In [1]: import numpy as np

In [2]: import numpy.linalg as la

In [3]: np.set_printoptions(suppress=True, linewidth=140)

In [4]: K = np.loadtxt("m.csv", delimiter=",")

In [5]: K.round(3)
Out[5]: 
array([[0.333, 0.   , 0.333, 0.   , 0.   , 0.   , 0.333],
       [0.   , 0.333, 0.   , 0.   , 0.   , 0.333, 0.333],
       [0.   , 0.   , 0.5  , 0.   , 0.   , 0.5  , 0.   ],
       [0.333, 0.   , 0.333, 0.333, 0.   , 0.   , 0.   ],
       [0.   , 0.   , 0.   , 0.   , 1.   , 0.   , 0.   ],
       [0.   , 0.   , 0.   , 0.   , 0.   , 1.   , 0.   ],
       [0.   , 0.   , 0.   , 0.   , 0.   , 0.   , 1.   ]])

In [6]: np.allclose(K @ K.T, K.T @ K)
Out[6]: False

In [7]: round(la.det(K), 3)
Out[7]: np.float64(0.019)

In [8]: la.determinant(K)
AttributeError: module 'numpy.linalg' has no attribute 'determinant'


In [9]: np.round(la.matrix_power(K, 2), 3)
Out[9]: 
array([[0.111, 0.   , 0.278, 0.   , 0.   , 0.167, 0.444],
       [0.   , 0.111, 0.   , 0.   , 0.   , 0.444, 0.444],
       [0.   , 0.   , 0.25 , 0.   , 0.   , 0.75 , 0.   ],
       [0.222, 0.   , 0.389, 0.111, 0.   , 0.167, 0.111],
       [0.   , 0.   , 0.   , 0.   , 1.   , 0.   , 0.   ],
       [0.   , 0.   , 0.   , 0.   , 0.   , 1.   , 0.   ],
       [0.   , 0.   , 0.   , 0.   , 0.   , 0.   , 1.   ]])

In [10]: rng = np.random.default_rng(71100)

In [11]: idx = rng.permutation(7)

In [12]: idx
Out[12]: array([1, 6, 3, 5, 4, 0, 2])

In [13]: M2 = K[idx][:, idx]

In [14]: np.allclose(M2, K)
Out[14]: False

In [15]: round(float(la.det(M2)), 3), round(la.det(K[idx]), 3)
Out[15]: (0.019, np.float64(-0.019))

In [16]: M2.round(3)
Out[16]: 
array([[0.333, 0.333, 0.   , 0.333, 0.   , 0.   , 0.   ],
       [0.   , 1.   , 0.   , 0.   , 0.   , 0.   , 0.   ],
       [0.   , 0.   , 0.333, 0.   , 0.   , 0.333, 0.333],
       [0.   , 0.   , 0.   , 1.   , 0.   , 0.   , 0.   ],
       [0.   , 0.   , 0.   , 0.   , 1.   , 0.   , 0.   ],
       [0.   , 0.333, 0.   , 0.   , 0.   , 0.333, 0.333],
       [0.   , 0.   , 0.   , 0.5  , 0.   , 0.   , 0.5  ]])
